$ python3 -q
>>> import numpy as np
>>> np.set_printoptions(precision=2, suppress=True, linewidth=120, floatmode="fixed")
>>> data = np.load("layer6.npy")
>>> data
array([[-0.40,  2.50, -1.30, -0.10, -1.20,  0.10,  1.30,  0.30],
       [-0.20, -1.40, -0.10,  0.90, -0.60,  0.50,  0.00,  1.00],
       [-1.40,  0.20, -0.80, -0.90, -0.50,  0.30, -1.20,  0.20],
       [ 0.50, -0.80,  0.90, -1.30,  0.10, -1.60,  0.10,  1.20],
       [ 0.40, -1.80,  0.50,  0.00, -0.90,  1.10,  1.50, -1.10],
       [-1.10, -0.50, -0.40,  0.50,  0.30,  1.40, -1.20, -1.00],
       [ 0.70,  0.20,  1.40,  1.00,  0.40,  1.10, -0.10,  0.70],
       [ 1.40, -0.50, -0.10, -0.30,  1.00,  0.10, -1.00,  0.40]])
>>> data.reshape(-1, 2)
array([[-0.40,  2.50],
       [-1.30, -0.10],
       [-1.20,  0.10],
       [ 1.30,  0.30],
       [-0.20, -1.40],
       [-0.10,  0.90],
       [-0.60,  0.50],
       [ 0.00,  1.00],
       [-1.40,  0.20],
       [-0.80, -0.90],
       [-0.50,  0.30],
       [-1.20,  0.20],
       [ 0.50, -0.80],
       [ 0.90, -1.30],
       [ 0.10, -1.60],
       [ 0.10,  1.20],
       [ 0.40, -1.80],
       [ 0.50,  0.00],
       [-0.90,  1.10],
       [ 1.50, -1.10],
       [-1.10, -0.50],
       [-0.40,  0.50],
       [ 0.30,  1.40],
       [-1.20, -1.00],
       [ 0.70,  0.20],
       [ 1.40,  1.00],
       [ 0.40,  1.10],
       [-0.10,  0.70],
       [ 1.40, -0.50],
       [-0.10, -0.30],
       [ 1.00,  0.10],
       [-1.00,  0.40]])
>>> blk = data.reshape(8, 2, -1)
>>> print(blk.transpose(1, 0, 2))
[[[-0.40  2.50 -1.30 -0.10]
  [-0.20 -1.40 -0.10  0.90]
  [-1.40  0.20 -0.80 -0.90]
  [ 0.50 -0.80  0.90 -1.30]
  [ 0.40 -1.80  0.50  0.00]
  [-1.10 -0.50 -0.40  0.50]
  [ 0.70  0.20  1.40  1.00]
  [ 1.40 -0.50 -0.10 -0.30]]

 [[-1.20  0.10  1.30  0.30]
  [-0.60  0.50  0.00  1.00]
  [-0.50  0.30 -1.20  0.20]
  [ 0.10 -1.60  0.10  1.20]
  [-0.90  1.10  1.50 -1.10]
  [ 0.30  1.40 -1.20 -1.00]
  [ 0.40  1.10 -0.10  0.70]
  [ 1.00  0.10 -1.00  0.40]]]
>>> np.einsum("ihd,jhd->hij", blk, blk).shape
(2, 8, 8)
>>> print(blk.sum(axis=1))
[[-1.60  2.60  0.00  0.20]
 [-0.80 -0.90 -0.10  1.90]
 [-1.90  0.50 -2.00 -0.70]
 [ 0.60 -2.40  1.00 -0.10]
 [-0.50 -0.70  2.00 -1.10]
 [-0.80  0.90 -1.60 -0.50]
 [ 1.10  1.30  1.30  1.70]
 [ 2.40 -0.40 -1.10  0.10]]
>>> rng = np.random.default_rng(4179)
>>> idx = rng.permutation(8)
>>> print(idx)
[0 5 4 7 1 3 2 6]
>>> B = data[idx][:, idx]
>>> print(np.trace(B))
-3.1
>>> np.diag(B)
array([-0.40,  1.40, -0.90,  0.40, -1.40, -1.30, -0.80, -0.10])
>>> A = np.load("block12.npy")
>>> A
array([[ 0.50,  0.05, -1.68, -0.29],
       [ 0.05,  1.07, -0.73, -0.84],
       [-1.68, -0.73, -0.36,  1.33],
       [-0.29, -0.84,  1.33,  0.79]])
>>> print((A + A.T) / 2)
[[ 0.50  0.05 -1.68 -0.29]
 [ 0.05  1.07 -0.73 -0.84]
 [-1.68 -0.73 -0.36  1.33]
 [-0.29 -0.84  1.33  0.79]]
>>> round(np.abs(np.linalg.eigvals(A)).max(), 2)
np.float64(3.0)
>>> round(np.linalg.det(A), 2)
np.float64(0.0)
>>> np.round((A - A.T) / 2, 2) + 0
array([[0.00, 0.00, 0.00, 0.00],
       [0.00, 0.00, 0.00, 0.00],
       [0.00, 0.00, 0.00, 0.00],
       [0.00, 0.00, 0.00, 0.00]])
>>> print(np.allclose(A @ A.T, A.T @ A))
True
>>> assert A == A.T
Traceback (most recent call last):
  File "<python-input-22>", line 1, in <module>
    assert A == A.T
           ^^^^^^^^
ValueError: The truth value of an array with more than one element is ambiguous. Use a.any() or a.all()
>>> B = A / np.sqrt((A ** 2).mean(axis=1, keepdims=True))
>>> np.linalg.matrix_rank(A - A.mean(axis=1, keepdims=True))
np.int64(3)
>>> B[3]
array([-0.32, -0.94,  1.49,  0.88])
>>> np.linalg.norm(B, axis=1)
array([2.00, 2.00, 2.00, 2.00])
>>> w, V = np.linalg.eigh(A)
>>> x0 = np.array([-1, 0, -5, -3])
>>> print(np.linalg.eigvalsh(A[1:, 1:]))
[-1.25  0.23  2.52]
>>> V * np.maximum(w, 0) @ V.T
array([[ 1.01,  0.15, -0.87, -0.59],
       [ 0.15,  1.09, -0.57, -0.90],
       [-0.87, -0.57,  0.93,  0.85],
       [-0.59, -0.90,  0.85,  0.97]])
>>> print(V * np.abs(w) @ V.T)
[[ 1.51  0.25 -0.06 -0.89]
 [ 0.25  1.11 -0.41 -0.97]
 [-0.06 -0.41  2.23  0.36]
 [-0.89 -0.97  0.36  1.15]]
>>> round(float(x0 @ A @ x0), 2)
20.06
>>> print(round(x0 @ A @ x0 / (x0 @ x0), 2), round(w[0], 2), round(w[-1], 2))
0.57 -2.0 3.0
>>> round(np.abs(A).sum(axis=1).max(), 2), round(float(np.abs(w).max()), 2)
(np.float64(4.1), 3.0)
>>> K = np.load("test9.npy")
>>> K
array([[ 1.56, -2.37, -0.86,  1.41, -2.52,  0.41, -0.76,  2.12, -1.62],
       [ 0.91, -1.13,  1.22, -1.95, -0.23, -0.35,  3.09, -2.75, -0.59],
       [ 0.93, -0.13,  1.18,  2.27,  3.10,  0.63, -2.52,  0.99,  0.45],
       [ 1.87,  2.48,  1.35,  1.38, -0.19,  0.85, -3.18, -0.45,  0.76],
       [ 0.06, -2.03,  1.15,  0.83,  1.00, -4.17,  0.66, -0.01,  0.14],
       [ 0.37, -2.14,  0.03, -0.99,  1.99,  1.89, -0.33, -0.09, -3.42],
       [-3.78,  0.83,  0.02,  2.04, -0.58, -0.51, -0.56,  1.79,  1.33],
       [ 1.81,  2.15, -1.21, -1.45,  2.31,  1.47, -0.51,  2.34,  0.52],
       [ 0.66,  0.26,  1.66, -0.54,  3.58,  0.24,  2.01, -2.12, -0.19],
       [-3.09,  1.88,  1.59, -0.32, -2.73,  1.12,  0.60, -0.40,  0.26],
       [-0.69,  3.18,  1.32,  0.49, -0.08, -1.66,  2.94,  0.83,  0.58],
       [ 2.75, -0.64,  1.59, -1.34, -1.42, -0.05,  3.05, -0.79, -0.90],
       [ 0.62,  2.20, -0.36,  1.36, -0.18,  2.36, -1.79,  2.76, -1.16],
       [-0.33, -1.25,  0.30,  1.85, -0.95,  0.18, -1.51, -1.25,  3.88],
       [ 3.82, -1.45, -1.76, -0.31, -1.20,  0.13,  1.66,  0.97,  0.09],
       [-1.56,  0.87, -1.45,  1.45, -0.12,  2.12,  2.99, -0.99,  1.79],
       [ 1.66,  2.65, -0.15,  1.62,  1.72,  2.55, -1.46, -0.83, -0.56],
       [ 2.36, -1.36, -1.40,  1.01,  0.83,  1.00, -3.12,  0.07,  1.77],
       [ 0.43,  1.41, -2.62,  1.21, -1.74,  1.76,  2.78, -0.52,  0.61],
       [-1.73,  3.39,  0.46,  2.30,  0.71,  0.25,  1.51,  1.41,  0.41],
       [-2.99,  0.22,  0.05,  0.15,  1.02,  1.31, -1.93, -3.09, -0.14],
       [ 0.63, -2.12,  1.16,  2.03, -1.42,  0.75, -3.31,  1.01, -0.21],
       [ 2.13,  1.38, -2.98, -0.95,  0.98, -0.29, -0.64,  2.20, -1.58],
       [ 3.77, -0.14, -0.75, -1.63, -0.06, -2.13,  0.68,  0.50, -1.53],
       [ 1.79,  0.36,  1.44, -0.27, -3.74, -0.39, -0.31,  1.21, -1.94],
       [-0.02,  1.34, -0.08, -1.17, -0.18, -0.87,  1.56,  4.30,  0.30],
       [-1.26, -1.85, -1.56, -0.44, -0.02, -2.69, -2.92,  0.31, -1.24],
       [-0.57,  0.28, -1.96, -0.64,  1.30,  3.56, -1.94,  1.50,  0.01],
       [-3.71, -0.97,  0.92, -1.10, -0.84, -1.73, -1.81, -1.08, -0.27],
       [ 1.18, -3.28, -1.18,  1.29, -1.90,  0.20, -2.40,  0.14,  0.64],
       [ 0.88, -2.34,  1.47, -0.28,  0.47, -2.34,  2.88,  0.67, -1.43],
       [-0.14,  1.71, -1.63, -0.27, -0.09, -1.96,  3.05, -1.90,  1.61],
       [ 1.31,  0.75, -2.55,  2.01, -0.08,  1.12, -0.88, -0.94, -3.04],
       [ 0.30, -0.31, -2.57, -2.91,  1.03, -0.78,  2.25,  1.62, -0.60],
       [ 0.44, -1.87, -1.80, -2.23,  2.94, -1.64,  0.48, -1.18,  0.41],
       [-1.38, -0.63,  1.88, -3.15,  0.29, -0.72,  2.22, -1.93,  0.14],
       [-2.65,  1.94,  0.62, -1.43,  1.94, -1.93, -1.29,  1.24,  1.04],
       [-0.29,  2.98,  0.84, -2.47, -0.13, -1.98, -1.24,  1.16, -1.55],
       [ 1.88,  0.08, -1.43,  1.55, -1.98, -1.53, -1.46, -2.35,  1.76],
       [-0.11, -3.42, -0.13,  2.68, -1.28, -1.72,  0.33,  1.08,  0.39],
       [-0.05,  1.44,  1.21, -3.19,  2.36, -1.01,  1.37,  1.32, -1.04],
       [ 0.26,  1.38, -1.62, -1.18, -0.92,  1.05,  2.96, -2.88, -0.08],
       [ 1.47, -0.43,  2.07, -3.82, -1.53,  0.29, -0.58, -0.29, -0.97],
       [-2.54, -2.24, -2.21,  0.09, -1.59, -0.92, -1.85, -0.01, -1.35],
       [-0.85,  1.46,  0.49, -0.34, -1.49,  0.60, -3.79,  2.14, -0.51],
       [ 0.89,  1.11, -1.58,  0.27, -1.59,  3.43,  0.56,  0.85, -2.25],
       [-1.21, -3.05,  1.54,  1.35,  0.22,  2.52,  0.47,  1.53, -1.02]])
>>> Xc = K - K.mean(axis=1)
Traceback (most recent call last):
  File "<python-input-37>", line 1, in <module>
    Xc = K - K.mean(axis=1)
         ~~^~~~~~~~~~~~~~~~
ValueError: operands could not be broadcast together with shapes (47,9) (47,) 
>>> Xc = K - K.mean(axis=0)
>>> U, sigma, vt = np.linalg.svd(Xc, full_matrices=False)
>>> np.abs(vt[-1])
array([0.05, 0.21, 0.05, 0.48, 0.12, 0.33, 0.02, 0.26, 0.72])
>>> (np.sign(U[:, 0]) == np.sign(U[0, 0])).astype(int)
array([1, 0, 1, 1, 0, 1, 1, 1, 0, 0, 0, 0, 1, 1, 0, 0, 1, 1, 0, 0, 1, 1, 1, 0, 1, 0, 1, 1, 1, 1, 0, 0, 1, 0, 0, 0, 0,
       0, 1, 1, 0, 0, 0, 1, 1, 1, 1])
>>> np.abs(vt[0]).argmax()
np.int64(6)
>>> np.round(Xc.mean(axis=0), 2) + 0
array([0.00, 0.00, 0.00, 0.00, 0.00, 0.00, 0.00, 0.00, 0.00])
>>> print(np.searchsorted(np.cumsum(sigma ** 2) / (sigma ** 2).sum(), 0.9) + 1)
8
>>> sigma ** 2 / (sigma ** 2).sum()
array([0.21, 0.16, 0.15, 0.12, 0.10, 0.08, 0.07, 0.07, 0.04])
